% python3 -q
>>> import numpy as np
>>> np.set_printoptions(suppress=True, linewidth=100)
>>> def tidy(a):
...     return np.round(a, 3) + 0
... 
>>> Y = np.array([[0.5], [1.7], [1.1], [-1.5], [0.4], [-0.4]])
>>> basis = np.array([[1.4, 2.4, -1.1, 2.5, -0.3, -0.3, 0.3, -0.5, -0.1, -0.7]])
>>> arr = Y @ basis
>>> tidy(arr)
array([[ 0.7 ,  1.2 , -0.55,  1.25, -0.15, -0.15,  0.15, -0.25, -0.05, -0.35],
       [ 2.38,  4.08, -1.87,  4.25, -0.51, -0.51,  0.51, -0.85, -0.17, -1.19],
       [ 1.54,  2.64, -1.21,  2.75, -0.33, -0.33,  0.33, -0.55, -0.11, -0.77],
       [-2.1 , -3.6 ,  1.65, -3.75,  0.45,  0.45, -0.45,  0.75,  0.15,  1.05],
       [ 0.56,  0.96, -0.44,  1.  , -0.12, -0.12,  0.12, -0.2 , -0.04, -0.28],
       [-0.56, -0.96,  0.44, -1.  ,  0.12,  0.12, -0.12,  0.2 ,  0.04,  0.28]])
>>> [round(float(x), 3) for x in np.linalg.svd(arr, compute_uv=False)[:3]]
[10.588, 0.0, 0.0]
>>> tidy(np.linalg.norm(arr, 2) / np.linalg.norm(arr))
np.float64(1.0)
>>> np.linalg.matrix_rank(arr, rtol=0.1)
np.int64(1)
>>> np.argsort(-np.linalg.norm(arr, axis=0).round(6), kind="stable")[:3]
array([3, 1, 0])
>>> Y = arr / np.linalg.norm(arr, axis=1, keepdims=True)
>>> cov = Y @ Y.T
>>> np.argwhere(np.triu(np.abs(cov) > 0.95, 1))
array([[0, 1],
       [0, 2],
       [0, 3],
       [0, 4],
       [0, 5],
       [1, 2],
       [1, 3],
       [1, 4],
       [1, 5],
       [2, 3],
       [2, 4],
       [2, 5],
       [3, 4],
       [3, 5],
       [4, 5]])
>>> tidy(np.linalg.norm(Y, axis=1))
array([1., 1., 1., 1., 1., 1.])
>>> (cov - 2 * np.eye(6)).round(6).argmax(axis=1)
array([1, 0, 0, 5, 0, 3])
>>> tidy(cov[0])
array([ 1.,  1.,  1., -1.,  1., -1.])
>>> U, sig, Vt = np.linalg.svd(arr)
>>> evecs = Vt[:(sig > 1e-8).sum()]
>>> rng = np.random.default_rng(8)
>>> vec = arr[5] + -2 * arr[0] + rng.integers(2) * np.eye(10)[9]
>>> vec
array([-1.96, -3.36,  1.54, -3.5 ,  0.42,  0.42, -0.42,  0.7 ,  0.14,  1.98])
>>> tidy(np.linalg.norm(vec - evecs.T @ evecs @ vec))
np.float64(0.985)
>>> np.linalg.matrix_rank(np.vstack([arr, vec]))
np.int64(2)
>>> def softmax(z):
...     e = np.exp(z - z.max(axis=-1, keepdims=True))
...     return e / e.sum(axis=-1, keepdims=True)
... 
>>> tidy(softmax(10 * arr[4]))
array([0.007, 0.398, 0.   , 0.594, 0.   , 0.   , 0.   , 0.   , 0.   , 0.   ])
>>> S = arr @ arr.T / np.sqrt(10)
>>> tidy(softmax(S)[4] @ arr)
array([ 1.996,  3.421, -1.568,  3.564, -0.428, -0.428,  0.428, -0.713, -0.143, -0.998])
>>> tidy(softmax(S + np.triu(np.full(S.shape, -np.inf), 1)))
array([[1.   , 0.   , 0.   , 0.   , 0.   , 0.   ],
       [0.   , 1.   , 0.   , 0.   , 0.   , 0.   ],
       [0.001, 0.966, 0.033, 0.   , 0.   , 0.   ],
       [0.   , 0.   , 0.   , 1.   , 0.   , 0.   ],
       [0.059, 0.69 , 0.202, 0.001, 0.048, 0.   ],
       [0.014, 0.001, 0.004, 0.871, 0.018, 0.091]])
>>> r = np.linalg.matrix_rank(arr)
>>> r
np.int64(1)
>>> null = np.linalg.svd(arr)[2][r:].T
>>> np.allclose(arr @ null, 0)
True
>>> np.linalg.matrix_rank(arr.T @ arr), np.linalg.matrix_rank(arr @ arr.T)
(np.int64(1), np.int64(1))
>>> J = np.load("dump.npy")
>>> J
array([[ 0, -3,  1,  1],
       [ 3,  0,  3,  4],
       [-1, -3,  0, -1],
       [-1, -4,  1,  0]])
>>> # skew-symmetric
>>> vec = np.array([0, -2, -1, 1])
>>> J @ (2 * vec)
array([12,  2, 10, 14])
>>> J @ vec
array([6, 1, 5, 7])
>>> np.linalg.norm(J @ vec) <= np.linalg.norm(J, 2) * np.linalg.norm(vec) + 1e-9
np.True_
>>> np.einsum("ij,j->i", J, vec)
array([6, 1, 5, 7])
>>> J @ np.ones(4)
array([-1., 10., -5., -4.])
>>> (J * vec).sum(axis=1)
array([6, 1, 5, 7])
>>> q, evecs = np.linalg.qr(J[:, :3])[0], np.linalg.qr(J[:, 3:])[0]
>>> sig = np.linalg.svd(q.T @ evecs, compute_uv=False)
>>> tidy(sig)
array([0.994])
>>> tidy(np.degrees(np.arccos(sig.clip(0, 1))))
array([6.209])
>>> (sig > 0.9).sum()
np.int64(1)
>>> labels = rng.permutation(4)
>>> labels
array([3, 0, 1, 2])
>>> Y = J[labels][:, labels]
>>> Y
array([[ 0, -1, -4,  1],
       [ 1,  0, -3,  1],
       [ 4,  3,  0,  3],
       [-1, -1, -3,  0]])
>>> np.diag(Y)
array([0, 0, 0, 0])
>>> np.allclose(Y, J)
False
>>> q, Rm = np.linalg.qr(J)
>>> tidy(q.T @ q)
array([[1., 0., 0., 0.],
       [0., 1., 0., 0.],
       [0., 0., 1., 0.],
       [0., 0., 0., 1.]])
>>> np.allclose(Rm.T @ Rm, J.T @ J)
True
>>> np.trace(q @ q.T)
np.float64(4.0)
>>> tidy(Rm)
array([[-3.317, -2.111, -2.412, -3.92 ],
       [ 0.   , -5.436,  2.224,  1.522],
       [ 0.   ,  0.   ,  0.484,  0.331],
       [ 0.   ,  0.   ,  0.   , -0.459]])
>>> tidy(q @ Rm)
array([[ 0., -3.,  1.,  1.],
       [ 3.,  0.,  3.,  4.],
       [-1., -3.,  0., -1.],
       [-1., -4.,  1.,  0.]])
>>> tidy(q)
array([[ 0.   ,  0.552, -0.471, -0.688],
       [-0.905,  0.351,  0.076,  0.229],
       [ 0.302,  0.435, -0.496,  0.688],
       [ 0.302,  0.619,  0.725,  0.   ]])
